% python3 -q
>>> import numpy as np
>>> from numpy import linalg as LA
>>> np.set_printoptions(suppress=True, linewidth=160)
>>> def tidy(a):
...     return np.round(a, 1) + 0
... 
>>> W0 = np.loadtxt("x.csv", delimiter=",")
>>> print(W0)
[[-1. -2.  2.]
 [-2.  0. -2.]
 [ 0.  0. -2.]]
>>> u = np.array([1, 9, 6])
>>> Y = W0 + np.outer(u, np.eye(3)[2])
>>> print(tidy(LA.det(Y) / LA.det(W0)), tidy(1 + LA.solve(W0, u)[2]))
-2.0 -2.0
>>> print(Y)
[[-1. -2.  3.]
 [-2.  0.  7.]
 [ 0.  0.  4.]]
>>> u, v = Y[0], Y[1]
>>> print(u @ u)
14.0
>>> p = (u @ v) / (u @ u) * u
>>> print(tidy(LA.norm(u + v) ** 2 + LA.norm(u - v) ** 2))
134.0
>>> vec = np.array([5, 1, 5])
>>> rhs = W0 @ vec
>>> print(rhs)
[  3. -20. -10.]
>>> print(tidy(LA.solve(W0, -3 * rhs)))
[-15.  -3. -15.]
>>> print(tidy(LA.solve(W0.T, W0[0])))
[1. 0. 0.]
>>> print(tidy(LA.solve(W0, W0[:, 2])))
[0. 0. 1.]
>>> u = np.array([1, 0])
>>> print(np.polyval(u, W0[0]))
[-1. -2.  2.]
>>> print(np.cross(W0[0, :3], W0[1, :3]))
[ 4. -6. -4.]
>>> print(np.array([np.convolve(row, u, "same") for row in W0]))
[[-1. -2.  2.]
 [-2.  0. -2.]
 [ 0.  0. -2.]]
>>> print(np.convolve(W0[0], u))
[-1. -2.  2.  0.]
>>> M = np.loadtxt("data.csv", delimiter=",")
>>> print(M)
[[ 0.1  0.5 -0.2  1.   0.2 -1.  -0.5]
 [ 0.8  0.  -0.4  0.1 -0.7 -0.9 -0.8]
 [ 1.  -1.  -0.1 -1.  -1.   1.  -0.9]
 [-1.  -0.9  1.   1.   1.  -0.9  1. ]
 [-0.3  0.9 -0.8  0.5 -0.9 -0.1 -0.3]
 [ 0.3  0.9 -0.8 -0.8 -1.   0.9 -0.5]
 [-0.7  1.  -1.   0.9 -1.  -0.3 -0.6]
 [ 0.5 -1.   0.9 -1.   1.   0.9  0.5]
 [-0.9 -0.8  0.9  1.   1.  -0.8  0.9]
 [ 0.   0.2 -0.1  0.6  0.1 -0.8 -0.1]
 [-1.  -1.   1.   1.   1.  -0.9  1. ]
 [-0.9  0.9 -0.2  1.   0.7 -1.   0.5]
 [ 1.   1.  -1.  -1.  -1.   0.5 -1. ]
 [ 0.9  0.9 -0.9  0.4 -1.  -1.  -0.9]
 [-0.8  1.  -0.8  0.9 -0.9  0.   0.2]]
>>> cent = M[[6, 2]].astype(float)
>>> for _ in range(5):
...     idx = LA.norm(M[:, None] - cent, axis=-1).argmin(axis=1)
...     cent = np.array([M[idx == j].mean(axis=0) for j in range(2)])
... 
>>> print(idx)
[0 0 1 0 0 1 0 1 0 0 0 0 1 0 0]
>>> print(tidy(cent[1] - cent[0]))
[ 1.  -0.3 -0.1 -1.7 -0.5  1.5 -0.5]
>>> d = LA.norm(M[:, None] - M[None], axis=-1)
>>> print(d.shape)
(15, 15)
>>> print(np.unravel_index(d.round(6).argmax(), d.shape))
(np.int64(10), np.int64(12))
>>> print(tidy(LA.norm(M, axis=1)))
[1.6 1.7 2.4 2.6 1.6 2.1 2.2 2.3 2.4 1.  2.6 2.1 2.5 2.3 2. ]
>>> print(tidy(LA.norm(M - M.mean(axis=0), axis=1)))
[1.2 1.4 2.7 2.6 1.3 2.1 1.8 2.8 2.4 0.7 2.7 1.8 2.5 2.  1.6]
>>> cov = W0.T @ W0
>>> print(LA.matrix_rank(cov))
3
>>> print(cov)
[[ 5.  2.  2.]
 [ 2.  4. -4.]
 [ 2. -4. 12.]]
>>> print(np.allclose(cov, cov.T))
True
>>> arr = np.load("a.npy")
>>> print(arr)
[[0 2 2]
 [0 6 6]
 [0 6 9]]
>>> r = LA.matrix_rank(arr)
>>> print(r)
2
>>> ns = LA.svd(arr)[2][r:].T
>>> print(ns @ ns.T)
[[1. 0. 0.]
 [0. 0. 0.]
 [0. 0. 0.]]
>>> print(np.allclose(arr @ ns, 0))
True
>>> print(LA.matrix_rank(arr.T @ arr), LA.matrix_rank(arr @ arr.T))
2 2
>>> print(ns[:, 0] / ns[np.abs(ns[:, 0]).round(6).argmax(), 0])
[1. 0. 0.]
>>> print(arr @ ns)
[[0.]
 [0.]
 [0.]]
>>> print(np.abs(np.diag(LA.qr(arr)[1])) > 1e-9)
[False  True  True]
>>> print(tidy(arr @ LA.pinv(arr) @ arr))
[[0. 2. 2.]
 [0. 6. 6.]
 [0. 6. 9.]]
>>> print(tidy(np.trace(LA.pinv(arr) @ arr)))
2.0
>>> print(LA.lstsq(arr[:-1].T, arr[-1])[2])
1
>>> print(np.allclose(arr[:-1].T @ LA.lstsq(arr[:-1].T, arr[-1])[0], arr[-1]))
False
>>> J = np.load("run7.npy")
>>> print(J)
[[  1  -1  -5]
 [ -8  -5  -2]
 [ -3   1  -6]
 [  6  -1 -15]
 [  5  -1 -15]
 [  8   3 -19]
 [  8   1 -16]
 [  7  -4 -16]
 [  4  -9 -24]
 [  9  -1 -33]
 [  9  -1 -32]]
>>> idx = J[:, 2] > np.median(J[:, 2])
>>> u = J[idx].mean(axis=0) - J[~idx].mean(axis=0)
>>> print((((J - J.mean(axis=0)) @ u > 0) == idx).mean())
1.0
>>> print(tidy(u))
[-7.3  0.4 14.7]
>>> F = np.load("layer13.npy")
>>> print(F)
[[  2.    0.3 -26.    0.5]
 [ -0.4   0.1  14.   -2.1]
 [ -0.5  -1.2  32.    2.2]
 [  0.5   1.2 -28.   -3.1]
 [  0.   -0.7  50.    1.3]
 [ -2.4  -0.2  14.   -1.2]
 [  2.5   0.7  32.   -1. ]]
>>> P = F @ LA.solve(F.T @ F, F.T)
>>> print(tidy(LA.eigvalsh(P)))
[0. 0. 0. 1. 1. 1. 1.]
>>> print(tidy(np.trace(P)))
4.0
>>> print(np.allclose(P @ P, P))
True
>>> vec = np.array([2, 2, 2])
>>> rhs = J @ vec
>>> print(rhs)
[-10 -30 -16 -20 -22 -16 -14 -26 -58 -50 -48]
>>> print(tidy(LA.lstsq(J, rhs)[0]))
[2. 2. 2.]
>>> rng = np.random.default_rng(113)
>>> rhs = rhs + 0.1 * rng.normal(size=11)
>>> print(tidy(rhs))
[ -9.8 -29.9 -16.  -20.2 -21.9 -15.8 -13.8 -26.  -58.1 -49.9 -48.2]
>>> b, *_ = LA.lstsq(J, rhs)
>>> print(tidy(LA.norm(rhs - J @ b)))
0.5
>>> print(b.round())
[2. 2. 2.]
>>> feats = np.load("block17.npy")
>>> print(feats)
[[ 21.2 -60.6  40.1   1.    1.3]
 [ 20.5 -58.5  38.5  -1.4  -0.5]
 [ 20.5 -58.5  41.7  -0.9  -0.3]
 [ 20.8 -60.   39.8   0.3   0.7]
 [ 20.  -58.5  40.7  -0.3  -1.7]
 [ 17.9 -59.6  40.   -1.1   0.3]
 [ 19.2 -59.8  40.4   1.4  -1.2]
 [ 20.6 -60.   39.7  -0.2   0.4]
 [ 19.4 -59.6  42.4  -0.1   2.1]
 [ 19.4 -61.8  38.7   0.7   1.1]
 [ 19.2 -58.7  38.9  -0.1   0.4]
 [ 21.4 -60.3  41.2  -0.2   2.1]
 [ 19.2 -59.1  40.5  -0.8   1.4]
 [ 20.1 -59.6  41.7  -0.3   0.6]
 [ 19.2 -59.5  39.8  -0.9  -1.4]
 [ 21.2 -59.5  38.9   0.3   1.3]
 [ 19.5 -59.9  40.8   0.1  -0.4]
 [ 21.9 -61.7  39.1   1.6   0.2]
 [ 21.2 -60.5  41.1   0.4   1.1]
 [ 19.6 -61.2  38.3  -1.    0.3]
 [ 19.4 -60.7  38.2  -1.8  -1.8]
 [ 20.7 -60.3  40.3   0.7  -0.5]
 [ 20.1 -60.   40.3  -0.5   1. ]
 [ 19.1 -59.8  38.7   0.    0.9]
 [ 19.4 -59.6  38.8   0.1  -0.9]
 [ 23.  -60.6  38.8   0.1  -0.2]
 [ 20.  -61.   39.2   0.6   2.3]
 [ 19.6 -61.1  38.8  -0.3  -1.4]
 [ 20.3 -60.9  39.7  -2.1  -1.2]
 [ 20.5 -58.3  39.2   2.4  -0.9]
 [ 18.4 -59.9  40.7  -0.4  -0.5]
 [ 19.9 -58.4  40.7  -2.1  -0.9]
 [ 20.6 -60.2  38.6  -1.    0.9]
 [ 20.8 -58.4  40.8   0.3   0.8]]
>>> Xs = feats - feats.mean(axis=0)
>>> left, sigma, vt = LA.svd(Xs, full_matrices=False)
>>> print(tidy(sigma))
[7.6 7.  5.5 4.8 4.2]
>>> print(LA.matrix_rank(Xs))
5
>>> X = np.load("m.npy")
>>> print(X)
[[0 1 0 1 1]
 [1 0 0 0 0]
 [0 0 0 1 0]
 [1 0 1 0 0]
 [1 0 0 0 0]]
>>> # symmetric
>>> print(tidy(LA.eigvals(X).sum().real))
0.0
>>> print(tidy(LA.det(X.T)))
0.0
>>> print(np.kron(np.eye(2, dtype=int), X))
[[0 1 0 1 1 0 0 0 0 0]
 [1 0 0 0 0 0 0 0 0 0]
 [0 0 0 1 0 0 0 0 0 0]
 [1 0 1 0 0 0 0 0 0 0]
 [1 0 0 0 0 0 0 0 0 0]
 [0 0 0 0 0 0 1 0 1 1]
 [0 0 0 0 0 1 0 0 0 0]
 [0 0 0 0 0 0 0 0 1 0]
 [0 0 0 0 0 1 0 1 0 0]
 [0 0 0 0 0 1 0 0 0 0]]
>>> print(tidy(LA.det(X[::-1])))
0.0
>>> print(np.abs(np.diag(LA.qr(X)[1])) > 1e-9)
[ True  True  True  True False]
>>> print(LA.lstsq(X[:-1].T, X[-1])[2])
4
>>> print(tidy(np.trace(LA.pinv(X) @ X)))
4.0
>>> print(np.unique(X.round(6), axis=0).shape)
(4, 5)
>>> print(np.allclose(X[:-1].T @ LA.lstsq(X[:-1].T, X[-1])[0], X[-1]))
True
>>> A = np.load("mat.npy")
>>> print(A)
[[-2 -1 -2 -1]
 [ 2  0  2  0]
 [-2 -1 -2 -1]
 [ 2  0  2  0]]
>>> left, sigma, vt = LA.svd(A)
>>> print(np.argmax(sigma[:-1] / (sigma[1:] + 1e-6)) + 1)
2
>>> Y = left[:, :2] @ np.diag(sigma[:2]) @ vt[:2]
>>> print(tidy(Y))
[[-2. -1. -2. -1.]
 [ 2.  0.  2.  0.]
 [-2. -1. -2. -1.]
 [ 2.  0.  2.  0.]]
>>> print(tidy(LA.eigvals(A)))
[-2.+2.j -2.-2.j  0.+0.j  0.+0.j]
>>> print(tidy(LA.eigvals(A).sum().real))
-4.0
>>> print((A + A.T) / 2)
[[-2.   0.5 -2.   0.5]
 [ 0.5  0.   0.5  0. ]
 [-2.   0.5 -2.   0.5]
 [ 0.5  0.   0.5  0. ]]
>>> print(LA.matrix_power(A, 3))
[[ 0 -8  0 -8]
 [16 16 16 16]
 [ 0 -8  0 -8]
 [16 16 16 16]]
>>> print(tidy(np.abs(LA.eigvals(A)).max()))
2.8
>>> print((A - A.T) / 2)
[[ 0.  -1.5  0.  -1.5]
 [ 1.5  0.   1.5  0. ]
 [ 0.  -1.5  0.  -1.5]
 [ 1.5  0.   1.5  0. ]]
>>> print(A @ A)
[[ 4  4  4  4]
 [-8 -4 -8 -4]
 [ 4  4  4  4]
 [-8 -4 -8 -4]]
>>> print(np.allclose(A @ A.T, A.T @ A))
False
